$ python -q
>>> import numpy as np
>>> from numpy import linalg as LA
>>> np.set_printoptions(precision=2, suppress=True, linewidth=160)
>>> f = np.array([2, 0, 2])
>>> E = np.array([np.roll(f, i) for i in range(3)])
>>> E
array([[2, 0, 2],
       [2, 2, 0],
       [0, 2, 2]])
>>> q, V = LA.qr(E[:, :1])[0], LA.qr(E[:, 1:])[0]
>>> sigma = LA.svd(q.T @ V, compute_uv=False)
>>> np.degrees(np.arccos(sigma.clip(0, 1)))
array([54.74])
>>> (sigma > 0.9).sum()
np.int64(0)
>>> (E @ E)[0]
array([4, 4, 8])
>>> E @ np.ones(3)
array([4., 4., 4.])
>>> np.fft.fft(E[0])
array([4.+0.j  , 1.+1.73j, 1.-1.73j])
>>> np.allclose(E @ E.T, E.T @ E)
True
>>> w1 = np.array([[3, 5, -2, 1, -5], [-2, 0, 0, 5, -3], [1, -3, 3, 0, -4]])
>>> b = np.array([2, 1, 1, 0, 2])
>>> H = np.maximum(E @ w1 + b, 0)
>>> (H > 0).mean(axis=0)
array([0.67, 0.67, 0.67, 1.  , 0.  ])
>>> H
array([[10,  5,  3,  2,  0],
       [ 4, 11,  0, 12,  0],
       [ 0,  0,  7, 10,  0]])
>>> LA.matrix_rank(H)
np.int64(3)
>>> Z = np.array([[-1, 2, 1], [-3, -2, 1], [1, 3, -1], [-3, -1, -3], [2, -3, 3]])
>>> H @ Z
array([[-28,  17,   6],
       [-73, -26, -21],
       [-23,  11, -37]])
>>> (H @ Z).round(6).argmax(axis=1)
array([1, 2, 1])
>>> w1 @ Z
array([[-33,   4,  -8],
       [-19,   0, -26],
       [  3,  29, -17]])
>>> M2 = np.array([[2, 2], [-2, 2], [-1, -2]])
>>> np.einsum("ij,ij->i", E, E)
array([8, 8, 8])
>>> np.einsum("ik,kj->ij", E, M2)
array([[ 2,  0],
       [ 0,  8],
       [-6,  0]])
>>> M2.T @ E.T
array([[ 2,  0, -6],
       [ 0,  8,  0]])
>>> LA.matrix_rank(np.vstack([E, M2.T]))
np.int64(3)
>>> W0 = np.load("run7.npy")
>>> W0
array([[ 0, -1, -2, -1],
       [ 0,  0, -3,  1],
       [ 0,  0,  0,  0],
       [ 0,  0,  0,  0]])
>>> M2 = np.array([[5, 5], [5, 5], [1, 1], [2, 0]])
>>> LA.matrix_rank(W0 @ M2)
np.int64(2)
>>> W0 @ M2
array([[-9, -7],
       [-1, -3],
       [ 0,  0],
       [ 0,  0]])
>>> np.einsum("ij->j", W0)
array([ 0, -1, -5,  0])
>>> np.einsum("ij,ij->i", W0, W0)
array([ 6, 10,  0,  0])
>>> np.einsum("ik,kj->ij", W0, M2)
array([[-9, -7],
       [-1, -3],
       [ 0,  0],
       [ 0,  0]])
>>> vec = np.array([-1, -1, -2, 0])
>>> a = np.maximum(W0 @ vec, 0)
>>> np.tanh(W0 @ vec)
array([1., 1., 0., 0.])
>>> np.maximum(W0 @ vec, 0) - np.maximum(-W0 @ vec, 0)
array([5, 6, 0, 0])
>>> np.flatnonzero(a > 1e-9)
array([0, 1])
>>> np.diff(W0, axis=0)
array([[ 0,  1, -1,  2],
       [ 0,  0,  3, -1],
       [ 0,  0,  0,  0]])
>>> W0.sum(axis=0)
array([ 0, -1, -5,  0])
>>> np.unravel_index(np.abs(W0).argmax(), W0.shape)
(np.int64(1), np.int64(2))
>>> W0.mean(axis=0)
array([ 0.  , -0.25, -1.25,  0.  ])
>>> W0.sum(axis=1)
array([-4, -2,  0,  0])
>>> Uu, sigma, Vt = LA.svd(W0)
>>> sigma
array([3.66, 1.62, 0.  , 0.  ])
>>> np.argmax(sigma[:-1] / (sigma[1:] + 1e-6)) + 1
np.int64(2)
>>> M2 = Uu[:, :2] @ np.diag(sigma[:2]) @ Vt[:2]
>>> LA.matrix_rank(M2)
np.int64(2)
>>> np.round(LA.norm(W0 - M2, 2), 2), sigma[2]
(np.float64(0.0), np.float64(0.0))
>>> np.round(np.abs(W0 - M2).max(), 2)
np.float64(0.0)
>>> np.sort(LA.eigvals(W0))
array([0., 0., 0., 0.])
>>> M2 = np.array([[-2, -6, -9, 8], [9, -3, 1, -1], [-4, -8, 2, -9], [-2, 4, 1, 5]])
>>> M2[-1] = M2[0]
>>> mat = M2 + 0.3 * np.eye(4)
>>> mat
array([[-1.7, -6. , -9. ,  8. ],
       [ 9. , -2.7,  1. , -1. ],
       [-4. , -8. ,  2.3, -9. ],
       [-2. , -6. , -9. ,  8.3]])
>>> Uu, sigma, Vt = LA.svd(mat)
>>> np.argmax(sigma[:-1] / (sigma[1:] + 1e-6)) + 1
np.int64(3)
>>> M2 = Uu[:, :3] @ np.diag(sigma[:3]) @ Vt[:3]
>>> M2
array([[-1.71, -6.03, -8.92,  8.06],
       [ 9.  , -2.7 ,  1.  , -1.  ],
       [-4.  , -8.  ,  2.3 , -9.  ],
       [-1.99, -5.97, -9.08,  8.24]])
>>> np.abs(np.diag(LA.qr(M2)[1])) > 1e-9
array([ True,  True,  True, False])
>>> np.unique(M2.round(6), axis=0).shape
(4, 4)
>>> LA.lstsq(M2[:-1].T, M2[-1])[2]
np.int32(3)
>>> np.allclose(M2[:-1].T @ LA.lstsq(M2[:-1].T, M2[-1])[0], M2[-1])
True
>>> arr = np.loadtxt("mat.csv", delimiter=",")
>>> arr
array([[-3.,  3.,  2.,  3.],
       [-3.,  2.,  4.,  2.],
       [ 0.,  0.,  8.,  5.],
       [ 0.,  0.,  2.,  0.]])
>>> f, v = arr[2], arr[0]
>>> f @ f
np.float64(89.0)
>>> f @ v
np.float64(31.0)
>>> p = (f @ v) / (f @ f) * f
>>> v - p
array([-3.  ,  3.  , -0.79,  1.26])
>>> p
array([0.  , 0.  , 2.79, 1.74])
>>> M2 = arr / LA.norm(arr, axis=1, keepdims=True)
>>> cov = M2 @ M2.T
>>> (np.abs(cov) > 0.9).astype(int)
array([[1, 1, 0, 0],
       [1, 1, 0, 0],
       [0, 0, 1, 0],
       [0, 0, 0, 1]])
>>> cov[0]
array([1.  , 0.91, 0.59, 0.36])
>>> np.einsum("ii->", arr)
np.float64(7.0)
>>> np.round(LA.eigvals(arr).sum().real, 2)
np.float64(7.0)
>>> np.poly(arr)
array([  1.,  -7., -15., -34., -30.])
>>> round(float(LA.det(2 * arr)), 2), np.round(LA.det(arr), 2)
(-480.0, np.float64(-30.0))
>>> round(LA.det(arr[::-1]), 2)
np.float64(-30.0)
>>> f = np.array([2, 1, 0, 2])
>>> M2 = arr + np.outer(f, np.eye(4)[1])
>>> LA.matrix_rank(M2 - arr)
np.int64(1)
>>> np.round(LA.det(M2) / LA.det(arr), 2), round(1 + LA.solve(arr, f)[1], 2)
(np.float64(5.6), np.float64(5.6))
>>> M = np.load("dump.npy")
>>> M.round(2) + 0
array([[ 1.09,  0.08,  0.07, -0.11,  0.48,  0.  ],
       [ 0.08,  1.52,  0.21,  0.07,  0.39,  0.46],
       [ 0.07,  0.21,  0.65,  0.49,  0.19,  0.35],
       [-0.11,  0.07,  0.49,  0.43,  0.18,  0.11],
       [ 0.48,  0.39,  0.19,  0.18,  1.12, -0.71],
       [ 0.  ,  0.46,  0.35,  0.11, -0.71,  1.19]])
>>> # symmetric
>>> Uu, sigma, Vt = LA.svd(M)
>>> V = Vt[:(sigma > 1e-8).sum()]
>>> rng = np.random.default_rng(1383)
>>> vec = M[5] + -3 * M[2] + rng.integers(2) * np.eye(6)[1]
>>> vec
array([-0.22, -0.16, -1.61, -1.37, -1.26,  0.14])
>>> np.diag(V.T @ V)
array([0.91, 0.92, 0.54, 0.39, 0.58, 0.66])
>>> np.allclose(V.T @ V @ vec, vec)
True
>>> np.argsort(-LA.norm(M, axis=0).round(6), kind="stable")[:3]
array([1, 5, 4])
>>> round(LA.norm(M, 2) / LA.norm(M), 2)
np.float64(0.63)
>>> [round(float(x), 2) for x in LA.svd(M, compute_uv=False)[:3]]
[2.0, 2.0, 1.0]
>>> f, v = M[0], M[1]
>>> round(f @ f, 2)
np.float64(1.45)
>>> p = (f @ v) / (f @ f) * f
>>> LA.matrix_rank(np.outer(f, v))
np.int64(1)
>>> round((v - p) @ f, 2)
np.float64(0.0)
>>> p.round(2) + 0
array([ 0.31,  0.02,  0.02, -0.03,  0.14,  0.  ])
>>> w, V = LA.eigh(M)
>>> vec = np.array([2, 3, 3, -3, 2, -1])
>>> np.round(V * np.abs(w) @ V.T, 2) + 0
array([[ 1.09,  0.08,  0.07, -0.11,  0.48,  0.  ],
       [ 0.08,  1.52,  0.21,  0.07,  0.39,  0.46],
       [ 0.07,  0.21,  0.65,  0.49,  0.19,  0.35],
       [-0.11,  0.07,  0.49,  0.43,  0.18,  0.11],
       [ 0.48,  0.39,  0.19,  0.18,  1.12, -0.71],
       [ 0.  ,  0.46,  0.35,  0.11, -0.71,  1.19]])
>>> np.round(V * np.maximum(w, 0) @ V.T, 2) + 0
array([[ 1.09,  0.08,  0.07, -0.11,  0.48,  0.  ],
       [ 0.08,  1.52,  0.21,  0.07,  0.39,  0.46],
       [ 0.07,  0.21,  0.65,  0.49,  0.19,  0.35],
       [-0.11,  0.07,  0.49,  0.43,  0.18,  0.11],
       [ 0.48,  0.39,  0.19,  0.18,  1.12, -0.71],
       [ 0.  ,  0.46,  0.35,  0.11, -0.71,  1.19]])
>>> A = np.load("x.npy")
>>> A
array([[ 1, -1,  2, -2],
       [-1,  5,  2,  4],
       [ 2,  2,  8, -2],
       [-2,  4, -2,  5]])
>>> q, V = LA.qr(mat[:, :2])[0], LA.qr(mat[:, 2:])[0]
>>> sigma = LA.svd(q.T @ V, compute_uv=False)
>>> np.degrees(np.arccos(sigma.clip(0, 1)))
array([ 1.8 , 87.33])
>>> rank = LA.matrix_rank(A)
>>> rank
np.int64(2)
>>> ns = LA.svd(A)[2][rank:].T
>>> np.round(A @ ns, 2) + 0
array([[0., 0.],
       [0., 0.],
       [0., 0.],
       [0., 0.]])
>>> [int(LA.matrix_rank(A[:, :j + 1])) for j in range(4)]
[1, 2, 2, 2]
>>> Uu, sigma, Vt = LA.svd(W0)
>>> V = Vt[:(sigma > 1e-8).sum()]
>>> vec = W0[3] + -1 * W0[1] + rng.integers(2) * np.eye(4)[1]
>>> vec
array([ 0.,  1.,  3., -1.])
>>> V.T @ V
array([[ 0.  ,  0.  ,  0.  ,  0.  ],
       [ 0.  ,  0.29,  0.14,  0.43],
       [ 0.  ,  0.14,  0.97, -0.09],
       [ 0.  ,  0.43, -0.09,  0.74]])
>>> np.round(LA.norm(vec - V.T @ V @ vec), 2)
np.float64(0.85)
>>> K = np.array([[6, 9, 0, 6, -3, 0, 6],
...     [-6, -9, 0, -6, 3, 0, -6],
...     [2, 3, 0, 2, -1, 0, 2]])
>>> # rows and columns are dependent
>>> [round(float(x), 2) for x in LA.svd(K, compute_uv=False)[:3]]
[20.45, 0.0, 0.0]
>>> LA.cond(K) > 100
np.True_
>>> round(LA.norm(K, 2) / LA.norm(K), 2)
np.float64(1.0)
>>> vec = np.array([-4, 0, 0, -3, -4, -1, 0])
>>> (K * vec).sum(axis=1)
array([-30,  30, -10])
>>> K * vec
array([[-24,   0,   0, -18,  12,   0,   0],
       [ 24,   0,   0,  18, -12,   0,   0],
       [ -8,   0,   0,  -6,   4,   0,   0]])
>>> (K @ vec).argmax()
np.int64(1)
>>> LA.norm(K @ vec) <= LA.norm(K, 2) * LA.norm(vec) + 1e-9
np.True_
>>> Uu, sigma, Vt = LA.svd(K)
>>> V = Vt[:(sigma > 1e-8).sum()]
>>> vec = K[0] + -3 * K[1] + rng.integers(2) * np.eye(7)[0]
>>> vec
array([ 24.,  36.,   0.,  24., -12.,   0.,  24.])
>>> LA.matrix_rank(np.vstack([K, vec]))
np.int64(1)
>>> np.diag(V.T @ V)
array([0.18, 0.41, 0.  , 0.18, 0.05, 0.  , 0.18])
>>> m1 = np.load("data.npy")
>>> m1
array([[6, 5, 6, 5, 6, 5],
       [6, 9, 6, 9, 6, 9],
       [1, 9, 1, 9, 1, 9],
       [6, 5, 6, 5, 6, 5],
       [6, 9, 6, 9, 6, 9],
       [1, 9, 1, 9, 1, 9]])
>>> f, v = m1[4], m1[3]
>>> f @ f
np.int64(351)
>>> f @ v
np.int64(243)
>>> p = (f @ v) / (f @ f) * f
>>> LA.matrix_rank(np.outer(f, v))
np.int64(1)
>>> np.outer(f, v)
array([[36, 30, 36, 30, 36, 30],
       [54, 45, 54, 45, 54, 45],
       [36, 30, 36, 30, 36, 30],
       [54, 45, 54, 45, 54, 45],
       [36, 30, 36, 30, 36, 30],
       [54, 45, 54, 45, 54, 45]])
>>> round(float(LA.norm(f + v) ** 2 + LA.norm(f - v) ** 2), 2)
1068.0
>>> v - p
array([ 1.85, -1.23,  1.85, -1.23,  1.85, -1.23])
>>> round(float((v - p) @ f), 2)
0.0
>>> LA.cond(m1) > 100
np.True_
>>> LA.matrix_rank(m1, rtol=0.1)
np.int64(2)
>>> np.argsort(-LA.norm(m1, axis=0).round(6), kind="stable")[:3]
array([1, 3, 5])
